>>> import numpy as np
>>> np.set_printoptions(precision=2, suppress=True, linewidth=160)
>>> m1 = np.loadtxt("block18.csv", delimiter=",")
>>> m1
array([[15.67, 12.04,  2.31,  8.5 , 11.28,  6.22, 12.33, 15.51,  9.5 , -0.65],
       [15.95, 16.8 , -0.24,  9.85, 10.36,  4.89, 11.59, 15.7 ,  9.4 ,  0.01],
       [14.13, 13.1 ,  0.47,  8.59, 12.7 ,  4.71, 11.11, 15.46,  8.84, -0.95],
       [13.55, 15.42,  0.17,  9.46, 11.06,  5.51, 12.41, 14.11,  7.23, -0.86],
       [15.39, 15.15, -0.39,  8.95, 10.27,  7.51, 12.69, 15.47,  8.38,  0.71],
       [13.51, 12.54, -0.69,  9.84, 12.96,  4.58, 11.01, 14.53,  8.54,  0.15],
       [16.53, 15.8 , -1.57,  8.26, 12.62,  6.44, 11.91, 13.25,  7.67,  1.06],
       [16.59, 13.04,  1.38, 10.43, 12.49,  6.35, 10.76, 16.36,  6.88, -0.06],
       [13.17, 14.47, -0.64,  7.83, 10.01,  7.82, 11.37, 16.29, 10.8 , -0.86],
       [12.52, 15.46, -0.3 ,  9.48, 14.47,  6.6 , 11.54, 14.95,  9.47,  2.2 ],
       [15.15, 15.85, -0.76,  8.35, 13.13,  7.89, 11.29, 14.95,  9.13, -0.38],
       [13.21, 15.02,  0.69,  8.64, 11.56,  6.97, 12.24, 14.64,  9.72,  2.55],
       [16.13, 15.52, -1.11,  7.93,  9.95,  5.82, 10.98, 15.52,  7.48, -0.95],
       [14.12, 15.34,  0.85,  8.55, 12.53,  6.4 , 12.95, 15.  ,  9.35, -0.21],
       [14.79, 15.66,  0.01,  8.94, 13.02,  6.67, 11.82, 14.02,  9.86, -0.21],
       [15.56, 15.94,  0.04, 10.  , 12.28,  5.47, 10.91, 14.31,  7.94, -0.42],
       [14.29, 15.77, -1.17,  8.43, 11.58,  5.68, 12.52, 15.75,  9.33,  0.93],
       [14.07, 14.47,  0.48, 10.52, 13.79,  5.81, 10.3 , 14.98,  8.06, -0.27]])
>>> A2 = m1 / np.linalg.norm(m1, axis=1, keepdims=True)
>>> gram = A2 @ A2.T
>>> (gram - 2 * np.eye(18)).round(6).argmax(axis=1)
array([ 2, 15,  5, 15, 16,  2, 10, 17, 16, 11, 14, 13,  1, 14, 10,  3, 13,  5])
>>> gram[15]
array([0.99, 1.  , 0.99, 1.  , 0.99, 0.99, 0.99, 0.99, 0.98, 0.99, 1.  , 0.99, 0.99, 0.99, 1.  , 1.  , 0.99, 1.  ])
>>> A2 = np.c_[m1[:, :4] @ np.array([[-6, -6, 5, 9], [6, 7, 5, 1], [-5, 4, -9, -6], [-8, 4, 5, 7]]), np.array([3, -2, 2, 0, -1, 2, -2, -2, 0, 0, 2, -2, -3, 1, 0, -2, -2, 2])]
>>> A2
array([[-101.33,   33.5 ,  160.26,  198.71,    3.  ],
       [ -72.5 ,   60.34,  215.16,  230.74,   -2.  ],
       [ -77.25,   43.16,  174.87,  197.58,    2.  ],
       [ -65.31,   65.16,  190.62,  202.57,    0.  ],
       [ -71.09,   47.95,  200.96,  218.65,   -1.  ],
       [ -81.09,   43.32,  185.66,  207.15,    2.  ],
       [ -62.61,   38.18,  217.08,  231.81,   -2.  ],
       [-111.64,   38.98,  187.88,  227.08,   -2.  ],
       [ -51.64,   51.03,  183.11,  191.65,    0.  ],
       [ -56.7 ,   69.82,  190.  ,  196.3 ,    0.  ],
       [ -58.8 ,   50.41,  203.59,  215.21,    2.  ],
       [ -61.71,   63.2 ,  178.14,  190.25,   -2.  ],
       [ -61.55,   39.14,  207.89,  222.86,   -3.  ],
       [ -65.33,   60.26,  182.4 ,  197.17,    1.  ],
       [ -66.35,   56.68,  196.86,  211.29,    0.  ],
       [ -77.92,   58.38,  207.14,  225.74,   -2.  ],
       [ -52.71,   53.69,  202.98,  210.41,   -2.  ],
       [ -84.16,   60.87,  190.98,  211.86,    2.  ]])
>>> np.round(np.linalg.norm(A2 - m1 @ np.linalg.lstsq(m1, A2)[0], axis=0), 2) + 0
array([0.  , 0.  , 0.  , 0.  , 3.38])
>>> np.round(np.linalg.lstsq(m1, A2[:, 0])[0], 2) + 0
array([-6.,  6., -5., -8.,  0.,  0.,  0.,  0.,  0.,  0.])
>>> np.linalg.matrix_rank(np.c_[m1, A2])
np.int64(11)
>>> np.linalg.matrix_rank(A2)
np.int64(5)
>>> np.linalg.norm(np.linalg.qr(m1)[0].T @ A2, axis=0) ** 2 / ((A2 ** 2).sum(axis=0) + 1e-12)
array([1.  , 1.  , 1.  , 1.  , 0.81])
>>> rng = np.random.default_rng(96)
>>> labels = rng.permutation(10)
>>> A2 = m1[:, labels] * rng.choice([-1, 1], 10)
>>> A2
array([[ 12.04,  -8.5 ,  -0.65,   9.5 , -12.33, -15.51,   6.22,   2.31, -11.28, -15.67],
       [ 16.8 ,  -9.85,   0.01,   9.4 , -11.59, -15.7 ,   4.89,  -0.24, -10.36, -15.95],
       [ 13.1 ,  -8.59,  -0.95,   8.84, -11.11, -15.46,   4.71,   0.47, -12.7 , -14.13],
       [ 15.42,  -9.46,  -0.86,   7.23, -12.41, -14.11,   5.51,   0.17, -11.06, -13.55],
       [ 15.15,  -8.95,   0.71,   8.38, -12.69, -15.47,   7.51,  -0.39, -10.27, -15.39],
       [ 12.54,  -9.84,   0.15,   8.54, -11.01, -14.53,   4.58,  -0.69, -12.96, -13.51],
       [ 15.8 ,  -8.26,   1.06,   7.67, -11.91, -13.25,   6.44,  -1.57, -12.62, -16.53],
       [ 13.04, -10.43,  -0.06,   6.88, -10.76, -16.36,   6.35,   1.38, -12.49, -16.59],
       [ 14.47,  -7.83,  -0.86,  10.8 , -11.37, -16.29,   7.82,  -0.64, -10.01, -13.17],
       [ 15.46,  -9.48,   2.2 ,   9.47, -11.54, -14.95,   6.6 ,  -0.3 , -14.47, -12.52],
       [ 15.85,  -8.35,  -0.38,   9.13, -11.29, -14.95,   7.89,  -0.76, -13.13, -15.15],
       [ 15.02,  -8.64,   2.55,   9.72, -12.24, -14.64,   6.97,   0.69, -11.56, -13.21],
       [ 15.52,  -7.93,  -0.95,   7.48, -10.98, -15.52,   5.82,  -1.11,  -9.95, -16.13],
       [ 15.34,  -8.55,  -0.21,   9.35, -12.95, -15.  ,   6.4 ,   0.85, -12.53, -14.12],
       [ 15.66,  -8.94,  -0.21,   9.86, -11.82, -14.02,   6.67,   0.01, -13.02, -14.79],
       [ 15.94, -10.  ,  -0.42,   7.94, -10.91, -14.31,   5.47,   0.04, -12.28, -15.56],
       [ 15.77,  -8.43,   0.93,   9.33, -12.52, -15.75,   5.68,  -1.17, -11.58, -14.29],
       [ 14.47, -10.52,  -0.27,   8.06, -10.3 , -14.98,   5.81,   0.48, -13.79, -14.07]])
>>> U, _, Vh = np.linalg.svd(m1.T @ A2)
>>> np.round(U @ Vh, 2) + 0
array([[ 0.,  0.,  0.,  0.,  0.,  0.,  0.,  0.,  0., -1.],
       [ 1.,  0.,  0.,  0.,  0.,  0.,  0.,  0.,  0.,  0.],
       [ 0.,  0.,  0.,  0.,  0.,  0.,  0.,  1.,  0.,  0.],
       [ 0., -1.,  0.,  0.,  0.,  0.,  0.,  0.,  0.,  0.],
       [ 0.,  0.,  0.,  0.,  0.,  0.,  0.,  0., -1.,  0.],
       [ 0.,  0.,  0.,  0.,  0.,  0.,  1.,  0.,  0.,  0.],
       [ 0.,  0.,  0.,  0., -1.,  0.,  0.,  0.,  0.,  0.],
       [ 0.,  0.,  0.,  0.,  0., -1.,  0.,  0.,  0.,  0.],
       [ 0.,  0.,  0.,  1.,  0.,  0.,  0.,  0.,  0.,  0.],
       [ 0.,  0.,  1.,  0.,  0.,  0.,  0.,  0.,  0.,  0.]])
